$ python3 -q
>>> import numpy as np
>>> import numpy.linalg as la
>>> np.set_printoptions(precision=2, suppress=True, linewidth=160)
>>> J = np.loadtxt("test15.csv", delimiter=",")
>>> print(J)
[[ 0.  0. -1. -1. -1.]
 [ 0.  0.  0.  0.  0.]
 [-1.  0.  0. -1. -1.]
 [-1.  0. -1.  0. -1.]
 [-1.  0. -1. -1.  0.]]
>>> print(np.allclose(J @ J.T, J.T @ J))
True
>>> print(np.sort(np.abs(la.eigvals(J))))
[0. 1. 1. 1. 3.]
>>> print(la.matrix_power(J, 3))
[[-6.  0. -7. -7. -7.]
 [ 0.  0.  0.  0.  0.]
 [-7.  0. -6. -7. -7.]
 [-7.  0. -7. -6. -7.]
 [-7.  0. -7. -7. -6.]]
>>> print(round(la.det(J), 2))
0.0
>>> print(round(np.abs(la.eigvals(J)).max(), 2))
3.0
>>> print(np.allclose(J, J.T))
True
>>> A2 = np.array([[-3, 3, 1], [3, 0, -3]])
>>> Z = np.kron(A2, J)
>>> print(round(la.norm(Z, 2), 2), round(la.norm(A2, 2) * la.norm(J, 2), 2))
16.57 16.57
>>> print(Z)
[[-0. -0.  3.  3.  3.  0.  0. -3. -3. -3.  0.  0. -1. -1. -1.]
 [-0. -0. -0. -0. -0.  0.  0.  0.  0.  0.  0.  0.  0.  0.  0.]
 [ 3. -0. -0.  3.  3. -3.  0.  0. -3. -3. -1.  0.  0. -1. -1.]
 [ 3. -0.  3. -0.  3. -3.  0. -3.  0. -3. -1.  0. -1.  0. -1.]
 [ 3. -0.  3.  3. -0. -3.  0. -3. -3.  0. -1.  0. -1. -1.  0.]
 [ 0.  0. -3. -3. -3.  0.  0. -0. -0. -0. -0. -0.  3.  3.  3.]
 [ 0.  0.  0.  0.  0.  0.  0.  0.  0.  0. -0. -0. -0. -0. -0.]
 [-3.  0.  0. -3. -3. -0.  0.  0. -0. -0.  3. -0. -0.  3.  3.]
 [-3.  0. -3.  0. -3. -0.  0. -0.  0. -0.  3. -0.  3. -0.  3.]
 [-3.  0. -3. -3.  0. -0.  0. -0. -0.  0.  3. -0.  3.  3. -0.]]
>>> rng = np.random.default_rng(7737)
>>> labels = rng.permutation(5)
>>> print(labels)
[3 4 0 2 1]
>>> A2 = J[labels][:, labels]
>>> print(np.sort(np.abs(la.eigvals(A2))))
[0. 1. 1. 1. 3.]
>>> print(round(float(la.det(A2)), 2), round(float(la.det(J[labels])), 2))
0.0 0.0
>>> U, sig, Vt = la.svd(J)
>>> evecs = Vt[:(sig > 1e-8).sum()]
>>> x0 = J[2] + 3 * J[1] + rng.integers(2) * np.eye(5)[1]
>>> print(x0)
[-1.  1.  0. -1. -1.]
>>> print(np.allclose(evecs.T @ evecs @ x0, x0))
False
>>> print(np.round(evecs.T @ evecs, 2) + 0)
[[1. 0. 0. 0. 0.]
 [0. 0. 0. 0. 0.]
 [0. 0. 1. 0. 0.]
 [0. 0. 0. 1. 0.]
 [0. 0. 0. 0. 1.]]
>>> print(np.round(np.diag(evecs.T @ evecs), 2) + 0)
[1. 0. 1. 1. 1.]
>>> A2 = J + rng.integers(-2, 3, (5, 4)) @ rng.integers(-2, 3, (4, 5))
>>> print(A2)
[[ 2. -4.  4.  3. -4.]
 [ 7. -3.  5.  7. -6.]
 [-2.  5.  2. -6.  2.]
 [ 1.  2. -2.  2. -4.]
 [ 4.  0. -6.  3. -3.]]
>>> print(np.abs(A2 - J).sum(axis=1))
[18. 28. 16. 10. 17.]
>>> print(la.matrix_rank(A2 - J, tol=1e-8))
4
>>> print(np.round(la.svd(A2 - J, compute_uv=False), 2) + 0)
[16.94  8.76  5.63  1.89  0.  ]
>>> W0 = np.array([[0.8, 1.74, 12.27, 6.63],
...     [1.05, 2.67, 11.7, 6.13],
...     [8.35, 0.09, -11.84, -8.06],
...     [3.07, 0.36, 14.99, 5.96],
...     [6.97, -0.43, -11.98, -8.78],
...     [7.04, 2.54, -12.31, -7.91],
...     [1.56, 0.26, 13.76, 5.8],
...     [8.4, -0.1, -13.29, -8.01],
...     [6.79, -1.14, -10.95, -7.14],
...     [2.7, 2.22, 12.94, 7.02],
...     [1.77, 1.6, 13.23, 6.58],
...     [1.0, 0.82, 13.69, 7.69],
...     [7.44, 1.74, -9.74, -6.32],
...     [1.83, 0.49, 12.66, 5.42],
...     [1.76, 0.27, 12.81, 6.22]])
>>> Xc = W0 - W0.mean(axis=0)
>>> U, sig, Vt = la.svd(Xc, full_matrices=False)
>>> print(la.matrix_rank(Xc))
4
>>> print(np.round(Xc.mean(axis=0), 2) + 0)
[0. 0. 0. 0.]
>>> print(np.round(sig ** 2 / (sig ** 2).sum(), 2) + 0)
[0.99 0.01 0.   0.  ]
>>> print(np.abs(U[:, 0]).argmax())
7
>>> print(round(float((sig ** 2).sum() ** 2 / (sig ** 4).sum()), 2))
1.02
>>> print((np.sign(U[:, 0]) == np.sign(U[0, 0])).astype(int))
[1 1 0 1 0 0 1 0 0 1 1 1 0 1 1]
>>> Xc = (W0 - W0.mean(axis=0)) / W0.std(axis=0)
>>> print(np.argwhere(np.abs(Xc) > 2))
[]
>>> print(Xc.std(axis=0))
[1. 1. 1. 1.]
>>> beta = la.lstsq(np.delete(Xc, 1, axis=1), Xc[:, 1])[0]
>>> print(np.abs(beta).argmax())
2
>>> labels = W0[:, 0] > np.median(W0[:, 0])
>>> r0 = W0[labels].mean(axis=0) - W0[~labels].mean(axis=0)
>>> print(r0)
[  5.31  -0.82 -20.76 -12.19]
>>> print(labels.astype(int))
[0 0 1 1 1 1 0 1 1 0 0 0 1 0 0]
>>> A2 = np.c_[W0[:, :2] @ np.array([[0, 0], [2, 0]]), np.array([0, -5, -3, -3, -5, -4, 2, -3, -4, 2, 4, -4, -2, 2, -3])]
>>> print(A2)
[[ 3.48  0.    0.  ]
 [ 5.34  0.   -5.  ]
 [ 0.18  0.   -3.  ]
 [ 0.72  0.   -3.  ]
 [-0.86  0.   -5.  ]
 [ 5.08  0.   -4.  ]
 [ 0.52  0.    2.  ]
 [-0.2   0.   -3.  ]
 [-2.28  0.   -4.  ]
 [ 4.44  0.    2.  ]
 [ 3.2   0.    4.  ]
 [ 1.64  0.   -4.  ]
 [ 3.48  0.   -2.  ]
 [ 0.98  0.    2.  ]
 [ 0.54  0.   -3.  ]]
>>> print(la.matrix_rank(np.c_[W0, A2]))
5
>>> T = np.stack([W0, -3 * W0, W0[::-1]])
>>> print(la.matrix_rank(T))
[4 4 4]
>>> print((T @ W0.T).shape)
(3, 15, 15)
>>> A = np.load("data.npy")
>>> print(A)
[[ 0.31 -0.54 -0.4  -0.54 -0.4 ]
 [-0.54  0.57 -0.31 -0.43 -0.31]
 [-0.4  -0.31  0.77 -0.31 -0.23]
 [-0.54 -0.43 -0.31  0.57 -0.31]
 [-0.4  -0.31 -0.23 -0.31  0.77]]
>>> w, evecs = la.eigh(A)
>>> x0 = np.array([-2, 1, -2, -5, 3])
>>> print(evecs * np.maximum(w, 0) @ evecs.T)
[[ 0.66 -0.27 -0.2  -0.27 -0.2 ]
 [-0.27  0.79 -0.16 -0.21 -0.16]
 [-0.2  -0.16  0.89 -0.16 -0.11]
 [-0.27 -0.21 -0.16  0.79 -0.16]
 [-0.2  -0.16 -0.11 -0.16  0.89]]
>>> print(round(x0 @ A @ x0 / (x0 @ x0), 2), w[0], w[-1])
0.67 -1.0 1.0
>>> print(np.round(evecs * np.abs(w) @ evecs.T, 2) + 0)
[[1. 0. 0. 0. 0.]
 [0. 1. 0. 0. 0.]
 [0. 0. 1. 0. 0.]
 [0. 0. 0. 1. 0.]
 [0. 0. 0. 0. 1.]]
>>> E = np.load("m.npy")
>>> print(E)
[[4 0 0 2 0 0]
 [6 8 6 3 4 3]
 [2 2 2 1 1 1]
 [4 0 0 0 0 0]
 [6 8 6 0 0 0]
 [2 2 2 0 0 0]]
>>> def softmax(z):
...     e = np.exp(z - z.max(axis=-1, keepdims=True))
...     return e / e.sum(axis=-1, keepdims=True)
... 
>>> print(softmax(E[2] + 3))
[0.24 0.24 0.24 0.09 0.09 0.09]
>>> print(softmax(E[2]))
[0.24 0.24 0.24 0.09 0.09 0.09]
>>> scores = E @ E.T / np.sqrt(6)
>>> print(softmax(scores).round(6).argmax(axis=1))
[1 1 1 1 1 1]
>>> r0 = np.array([2, -2, -1, -1, 0, -1])
>>> A2 = E + np.outer(r0, np.eye(6)[5])
>>> print(la.matrix_rank(la.inv(A2) - la.inv(E), tol=1e-8))
1
>>> print(la.matrix_rank(A2 - E))
1
>>> print(A2)
[[ 4.  0.  0.  2.  0.  2.]
 [ 6.  8.  6.  3.  4.  1.]
 [ 2.  2.  2.  1.  1.  0.]
 [ 4.  0.  0.  0.  0. -1.]
 [ 6.  8.  6.  0.  0.  0.]
 [ 2.  2.  2.  0.  0. -1.]]
>>> A2 = E / np.sqrt((E ** 2).mean(axis=1, keepdims=True))
>>> print(la.matrix_rank(E - E.mean(axis=1, keepdims=True)))
5
>>> print(la.norm(A2, axis=1))
[2.45 2.45 2.45 2.45 2.45 2.45]
>>> print(A2[4])
[1.26 1.68 1.26 0.   0.   0.  ]
>>> print(la.matrix_rank(A2) == la.matrix_rank(E))
True
>>> X = np.array([[-3, 0, 0], [0, -2, 0], [0, 0, -1]])
>>> print(softmax(X[1] + 3))
[0.47 0.06 0.47]
>>> print(softmax(X).sum(axis=1))
[1. 1. 1.]
>>> print(np.round(softmax(10 * X[1]), 2) + 0)
[0.5 0.  0.5]
>>> scores = X @ X.T / np.sqrt(3)
>>> print(softmax(scores + np.triu(np.full(scores.shape, -np.inf), 1)))
[[1.   0.   0.  ]
 [0.09 0.91 0.  ]
 [0.26 0.26 0.47]]
>>> print(softmax(scores))
[[0.99 0.01 0.01]
 [0.08 0.83 0.08]
 [0.26 0.26 0.47]]
>>> x0 = np.array([2, 2, 0])
>>> y = X @ x0
>>> beta, lr = np.zeros(3), 1 / la.norm(X, 2) ** 2
>>> for i in range(250):
...     beta -= lr * X.T @ (X @ beta - y)
...     if i % 50 == 0: print(i, round(la.norm(X @ beta - y), 2))
... 
0 2.22
50 0.0
100 0.0
150 0.0
200 0.0
>>> print(beta)
[2. 2. 0.]
>>> print(round(float(la.cond(X)), 2))
3.0
>>> A2 = X / np.sqrt((X ** 2).mean(axis=1, keepdims=True))
>>> print(la.matrix_rank(A2) == la.matrix_rank(X))
True
>>> print(A2[0])
[-1.73  0.    0.  ]
>>> print(la.norm(A2, axis=1))
[1.73 1.73 1.73]
>>> r0 = np.array([-2, -1, 1, -3])
>>> arr = np.outer(rng.normal(size=10), r0) + 0.05 * rng.normal(size=(10, 4))
>>> print(arr)
[[ 1.87  1.08 -1.01  2.96]
 [-1.17 -0.57  0.61 -1.67]
 [-0.22 -0.16  0.06 -0.28]
 [-1.17 -0.64  0.54 -1.77]
 [-0.58 -0.28  0.39 -0.91]
 [-2.16 -1.2   1.15 -3.49]
 [ 3.6   1.8  -1.88  5.41]
 [-2.43 -1.11  1.17 -3.61]
 [-0.8  -0.36  0.42 -1.12]
 [-4.7  -2.3   2.35 -6.99]]
>>> print(softmax(arr).sum(axis=1))
[1. 1. 1. 1. 1. 1. 1. 1. 1. 1.]
>>> print(np.round(softmax(arr[6] + 4), 2) + 0)
[0.14 0.02 0.   0.84]
>>> print(np.round(softmax(10 * arr[6]), 2) + 0)
[0. 0. 0. 1.]
>>> scores = arr @ arr.T / np.sqrt(4)
>>> print(np.round(softmax(scores), 2) + 0)
[[0.   0.   0.   0.   0.   0.   1.   0.   0.   0.  ]
 [0.   0.   0.   0.   0.   0.01 0.   0.01 0.   0.98]
 [0.03 0.08 0.06 0.09 0.07 0.13 0.01 0.14 0.07 0.32]
 [0.   0.   0.   0.   0.   0.01 0.   0.01 0.   0.99]
 [0.   0.02 0.01 0.02 0.01 0.06 0.   0.06 0.01 0.83]
 [0.   0.   0.   0.   0.   0.   0.   0.   0.   1.  ]
 [0.   0.   0.   0.   0.   0.   1.   0.   0.   0.  ]
 [0.   0.   0.   0.   0.   0.   0.   0.   0.   1.  ]
 [0.   0.01 0.   0.01 0.   0.03 0.   0.03 0.   0.92]
 [0.   0.   0.   0.   0.   0.   0.   0.   0.   1.  ]]
>>> print(softmax(scores)[6] @ arr)
[ 3.6   1.8  -1.88  5.41]
>>> data = np.load("mat.npy")
>>> print(data)
[[0 4 6 2 0]
 [0 2 3 1 0]
 [0 2 3 1 0]
 [0 2 3 1 0]]
>>> # looks like rank 1
>>> U, sig, Vt = la.svd(data)
>>> print(np.argmax(sig[:-1] / (sig[1:] + 1e-6)) + 1)
1
>>> A2 = U[:, :1] @ np.diag(sig[:1]) @ Vt[:1]
>>> print(la.matrix_rank(data, rtol=0.05))
1
>>> print(round(la.norm(data - A2, 2), 2), round(float(sig[1]), 2))
0.0 0.0
>>> print(np.round(np.abs(data - A2).max(), 2))
0.0
>>> print(la.matrix_rank(A2))
1
>>> print(A2)
[[0. 4. 6. 2. 0.]
 [0. 2. 3. 1. 0.]
 [0. 2. 3. 1. 0.]
 [0. 2. 3. 1. 0.]]
>>> U, sig, Vt = la.svd(A2)
>>> evecs = Vt[:(sig > 1e-8).sum()]
>>> x0 = A2[1] + 4 * A2[0] + rng.integers(2) * np.eye(5)[2]
>>> print(x0)
[ 0. 18. 27.  9.  0.]
>>> print(round(la.norm(x0 - evecs.T @ evecs @ x0), 2))
0.0
>>> print(np.diag(evecs.T @ evecs))
[0.   0.29 0.64 0.07 0.  ]
>>> print(evecs.T @ evecs)
[[0.   0.   0.   0.   0.  ]
 [0.   0.29 0.43 0.14 0.  ]
 [0.   0.43 0.64 0.21 0.  ]
 [0.   0.14 0.21 0.07 0.  ]
 [0.   0.   0.   0.   0.  ]]
>>> print(np.allclose(data[:-1].T @ la.lstsq(data[:-1].T, data[-1])[0], data[-1]))
True
>>> print(round(np.trace(la.pinv(data) @ data), 2))
1.0
>>> t = np.radians(135)
>>> R = np.eye(5)
>>> R[4, 4] = R[3, 3] = np.cos(t)
>>> R[4, 3], R[3, 4] = -np.sin(t), np.sin(t)
>>> print(R)
[[ 1.    0.    0.    0.    0.  ]
 [ 0.    1.    0.    0.    0.  ]
 [ 0.    0.    1.    0.    0.  ]
 [ 0.    0.    0.   -0.71  0.71]
 [ 0.    0.    0.   -0.71 -0.71]]
>>> A2 = data @ R.T
>>> print(round(la.det(R), 2), round(np.trace(R), 2))
1.0 1.59
>>> print(np.abs(A2 - data).max(axis=0))
[0.   0.   0.   3.41 1.41]
